$ python3 -q
>>> import numpy as np
>>> np.set_printoptions(suppress=True, linewidth=140)
>>> def rnd(a):
...     return np.round(a, 2) + 0
... 
>>> feats = np.array([[0.3, -0.6, -0.8, 0.3, 1.2, -2.7, 0.1, 0.9, -0.2],
...     [0.1, 2.9, 0.7, -1.1, -1.7, 0.5, 0.8, 1.6, 0.3],
...     [0.9, 0.9, -0.3, -1.4, -1.0, -0.7, -2.3, -1.7, 0.6],
...     [-0.8, 0.6, -0.7, 2.7, -0.5, -2.0, 1.5, 1.1, 1.5],
...     [0.2, 0.4, -0.4, -0.2, -0.7, 0.8, 0.8, 0.3, -0.2]])
>>> rng = np.random.default_rng(585)
>>> feats[4] = feats[1] + 0.02 * rng.normal(size=9)
>>> print(rnd(feats))
[[ 0.3  -0.6  -0.8   0.3   1.2  -2.7   0.1   0.9  -0.2 ]
 [ 0.1   2.9   0.7  -1.1  -1.7   0.5   0.8   1.6   0.3 ]
 [ 0.9   0.9  -0.3  -1.4  -1.   -0.7  -2.3  -1.7   0.6 ]
 [-0.8   0.6  -0.7   2.7  -0.5  -2.    1.5   1.1   1.5 ]
 [ 0.09  2.85  0.7  -1.1  -1.68  0.48  0.81  1.61  0.31]]
>>> Uu, sv, vt = np.linalg.svd(feats)
>>> print(np.argmax(sv[:-1] / (sv[1:] + 1e-6)) + 1)
4
>>> M2 = Uu[:, :4] @ np.diag(sv[:4]) @ vt[:4]
>>> print(rnd(np.abs(feats - M2).max()))
0.01
>>> x = np.array([0, -2, 1, -1, 1, -1, -1, -2, 1])
>>> print(rnd((feats * x).sum(axis=1)))
[ 1.9  -9.9   5.3  -5.3  -9.79]
>>> print((feats @ x).argmax())
2
>>> print(np.sign((feats @ x).round(6)))
[ 1. -1.  1. -1. -1.]
>>> print(rnd(feats @ np.ones(9)))
[-1.5   4.1  -5.    3.4   4.08]
>>> print(rnd(feats * x))
[[ 0.    1.2  -0.8  -0.3   1.2   2.7  -0.1  -1.8  -0.2 ]
 [ 0.   -5.8   0.7   1.1  -1.7  -0.5  -0.8  -3.2   0.3 ]
 [ 0.   -1.8  -0.3   1.4  -1.    0.7   2.3   3.4   0.6 ]
 [ 0.   -1.2  -0.7  -2.7  -0.5   2.   -1.5  -2.2   1.5 ]
 [ 0.   -5.71  0.7   1.1  -1.68 -0.48 -0.81 -3.21  0.31]]
>>> print(np.linalg.norm(feats @ x) <= np.linalg.norm(feats, 2) * np.linalg.norm(x) + 1e-9)
True
>>> M2 = feats / np.linalg.norm(feats, axis=1, keepdims=True)
>>> cov = M2 @ M2.T
>>> print(np.argwhere(np.triu(np.abs(cov) > 0.95, 1)))
[[1 4]]
>>> print((np.abs(cov) > 0.9).astype(int))
[[1 0 0 0 0]
 [0 1 0 0 1]
 [0 0 1 0 0]
 [0 0 0 1 0]
 [0 1 0 0 1]]
>>> print(rnd(cov[2]))
[-0.14  0.07  1.   -0.39  0.06]
>>> print((cov - 2 * np.eye(5)).round(6).argmax(axis=1))
[3 4 1 0 1]
>>> print(rnd(np.linalg.norm(M2, axis=1)))
[1. 1. 1. 1. 1.]
>>> print(rnd(cov))
[[ 1.   -0.34 -0.14  0.45 -0.34]
 [-0.34  1.    0.07  0.08  1.  ]
 [-0.14  0.07  1.   -0.39  0.06]
 [ 0.45  0.08 -0.39  1.    0.09]
 [-0.34  1.    0.06  0.09  1.  ]]
>>> print(rnd(np.degrees(np.arccos(np.clip(cov[2, 3], -1, 1)))))
113.04
>>> W0 = np.loadtxt("m.csv", delimiter=",")
>>> print(W0)
[[-1. -1.  9. -7. -7.  0. -4.  2.  4. -4. -3.  2.]
 [ 0. -3.  6. -1.  5.  3.  6.  9. -7.  6.  8. -4.]
 [ 0.  0.  9. -7. -8.  0. -3. -1. -3. -1.  0. -4.]
 [ 0.  0.  0.  3. -9.  1. -6.  4. -9.  0.  5.  8.]
 [ 0.  0.  0.  0. -3.  8. -1. -5.  0.  4.  8. -4.]
 [ 0.  0.  0.  0.  0. -3.  3. -5.  6. -7. -6.  6.]
 [ 0.  0.  0.  0.  0.  0. -5.  2. -1.  7.  2. -9.]
 [ 0.  0.  0.  0.  0.  0.  0. -2. -8.  6.  6. -5.]
 [ 0.  0.  0.  0.  0.  0.  0.  0.  6.  1. -2. -1.]
 [ 0.  0.  0.  0.  0.  0.  0.  0.  0. -9.  4.  7.]
 [ 0.  0.  0.  0.  0.  0.  0.  0.  0.  0. -1. -1.]
 [ 0.  0.  0.  0.  0.  0.  0.  0.  0.  0.  0.  7.]]
>>> Uu, sv, vt = np.linalg.svd(W0)
>>> print(np.argmax(sv[:-1] / (sv[1:] + 1e-6)) + 1)
11
>>> M2 = Uu[:, :11] @ np.diag(sv[:11]) @ vt[:11]
>>> print(np.linalg.matrix_rank(M2))
11
>>> print(rnd(np.abs(W0 - M2).max()))
0.0
